% ipython --no-banner

In [1]: import numpy as np

In [2]: np.set_printoptions(suppress=True, linewidth=200)

In [3]: rnd = lambda a: np.round(a, 3) + 0

In [4]: out = np.array([[1, 3, 0, 1], [3, 1, 1, 0]])

In [5]: F = out.T @ out

In [6]: print(F)
[[10  6  3  1]
 [ 6 10  1  3]
 [ 3  1  1  0]
 [ 1  3  0  1]]

In [7]: ev, V = np.linalg.eigh(F)

In [8]: x0 = np.array([2, 2, 2, 0])

In [9]: rnd(V * np.maximum(ev, 0) @ V.T)
Out[9]: 
array([[10.,  6.,  3.,  1.],
       [ 6., 10.,  1.,  3.],
       [ 3.,  1.,  1.,  0.],
       [ 1.,  3.,  0.,  1.]])

In [10]: print(np.abs(F).sum(axis=1).max(), np.abs(ev).max())
20 17.0

In [11]: rnd(x0 @ F @ x0 / (x0 @ x0)), rnd(ev[0]), ev[-1]
Out[11]: (np.float64(13.667), np.float64(0.0), np.float64(17.0))

In [12]: print(x0 @ F @ x0)
164

In [13]: r = np.linalg.matrix_rank(F)

In [14]: print(r)
2

In [15]: null = np.linalg.svd(F)[2][r:].T

In [16]: np.linalg.matrix_rank(F.T @ F), np.linalg.matrix_rank(F @ F.T)
Out[16]: (np.int64(2), np.int64(2))

In [17]: [int(np.linalg.matrix_rank(F[:i])) for i in range(1, len(F) + 1)]
Out[17]: [1, 2, 2, 2]

In [18]: rnd(F @ null)
Out[18]: 
array([[0., 0.],
       [0., 0.],
       [0., 0.],
       [0., 0.]])

In [19]: null.shape
Out[19]: (4, 2)

In [20]: hat = np.triu(np.array([[3, -1, -3, -1], [2, -1, 3, 0], [-2, -3, 0, 0], [-3, 0, 1, -1]]), 1) + np.eye(4)

In [21]: out = hat @ F @ np.linalg.inv(hat)

In [22]: np.linalg.matrix_rank(out)
Out[22]: np.int64(2)

In [23]: out
Out[23]: 
array([[ -6., -16.,  29.,  -9.],
       [ 15.,  28., -35.,  18.],
       [  3.,   4.,  -2.,   3.],
       [  1.,   4.,  -9.,   2.]])

In [24]: rnd(np.poly(out))
Out[24]: array([  1., -22.,  85.,   0.,   0.])

In [25]: np.trace(out), np.trace(F)
Out[25]: (np.float64(22.0), np.int64(22))
